$ python -q
>>> import numpy as np
>>> np.set_printoptions(precision=2, suppress=True, linewidth=120)
>>> def rd(a):
...     return np.round(a, 2) + 0
... 
>>> m1 = np.array([[-1.0, 2.0, 0.0, 0.0, 0.0],
...     [2.0, 2.0, 2.0, 0.0, 0.0],
...     [0.0, 2.0, -2.0, 2.0, 0.0],
...     [0.0, 0.0, 2.0, 2.0, 2.0],
...     [0.0, 0.0, 0.0, 2.0, -3.0]])
>>> w, evecs = np.linalg.eigh(m1)
>>> w.sum(), np.trace(m1)
(np.float64(-2.0), np.float64(-2.0))
>>> rd(w)
array([-4.2 , -3.11, -1.55,  2.84,  4.02])
>>> rd(evecs.T @ m1 @ evecs)
array([[-4.2 ,  0.  ,  0.  ,  0.  ,  0.  ],
       [ 0.  , -3.11,  0.  ,  0.  ,  0.  ],
       [ 0.  ,  0.  , -1.55,  0.  ,  0.  ],
       [ 0.  ,  0.  ,  0.  ,  2.84,  0.  ],
       [ 0.  ,  0.  ,  0.  ,  0.  ,  4.02]])
>>> np.unique(w.round(6) + 0, return_counts=True)[1]
array([1, 1, 1, 1, 1])
>>> rd(np.linalg.eigvalsh(m1 @ m1))
array([ 2.41,  8.09,  9.69, 16.17, 17.65])
>>> (w > 1e-8).sum(), (w < -1e-8).sum()
(np.int64(2), np.int64(3))
>>> other = np.array([[-3, -3, 1, 0], [3, -2, 3, 0]])
>>> A = other.T @ other
>>> A
array([[18,  3,  6,  0],
       [ 3, 13, -9,  0],
       [ 6, -9, 10,  0],
       [ 0,  0,  0,  0]])
>>> # symmetric, so the eigenvalues are real
>>> np.kron(np.eye(2, dtype=int), A)
array([[18,  3,  6,  0,  0,  0,  0,  0],
       [ 3, 13, -9,  0,  0,  0,  0,  0],
       [ 6, -9, 10,  0,  0,  0,  0,  0],
       [ 0,  0,  0,  0,  0,  0,  0,  0],
       [ 0,  0,  0,  0, 18,  3,  6,  0],
       [ 0,  0,  0,  0,  3, 13, -9,  0],
       [ 0,  0,  0,  0,  6, -9, 10,  0],
       [ 0,  0,  0,  0,  0,  0,  0,  0]])
>>> rd(np.linalg.det(2 * A)), rd(np.linalg.det(A))
(np.float64(0.0), np.float64(0.0))
>>> rd(np.linalg.eigvals(A).sum().real)
np.float64(41.0)
>>> rd(np.linalg.det(A.T))
np.float64(0.0)
>>> np.poly(A)
array([  1., -41., 418.,   0.,   0.])
>>> print(rd(np.linalg.eigvals(A)))
[ 0. 19. 22.  0.]
>>> np.einsum("ii->", A)
np.int64(41)
>>> w, evecs = np.linalg.eigh(A)
>>> vec = np.array([1, 2, 2, 0])
>>> np.abs(A).sum(axis=1).max(), rd(np.abs(w).max())
(np.int64(27), np.float64(22.0))
>>> other = np.array([[-3, 3, 2], [0, 2, 3], [-1, -1, -2], [2, -3, 2], [-2, -2, -1]])
>>> basis = np.array([[1, -2, 1, -1, 0, 0], [-2, 2, 1, 0, 2, 2], [-1, -2, 2, 1, 2, 2]])
>>> rng = np.random.default_rng(587)
>>> mat = other @ basis + 0.05 * rng.normal(size=(5, 6))
>>> rd(mat)
array([[-10.97,   7.99,   3.97,   5.06,   9.91,  10.02],
       [ -6.93,  -2.13,   8.01,   3.  ,   9.99,   9.99],
       [  3.  ,   4.09,  -5.91,  -0.98,  -6.03,  -5.96],
       [  5.98, -13.94,   2.96,  -0.03,  -1.99,  -2.07],
       [  2.98,   2.03,  -6.04,   0.96,  -6.  ,  -6.01]])
>>> rd(np.linalg.norm(mat, 2) / np.linalg.norm(mat))
np.float64(0.85)
>>> np.linalg.cond(mat) > 100
np.True_
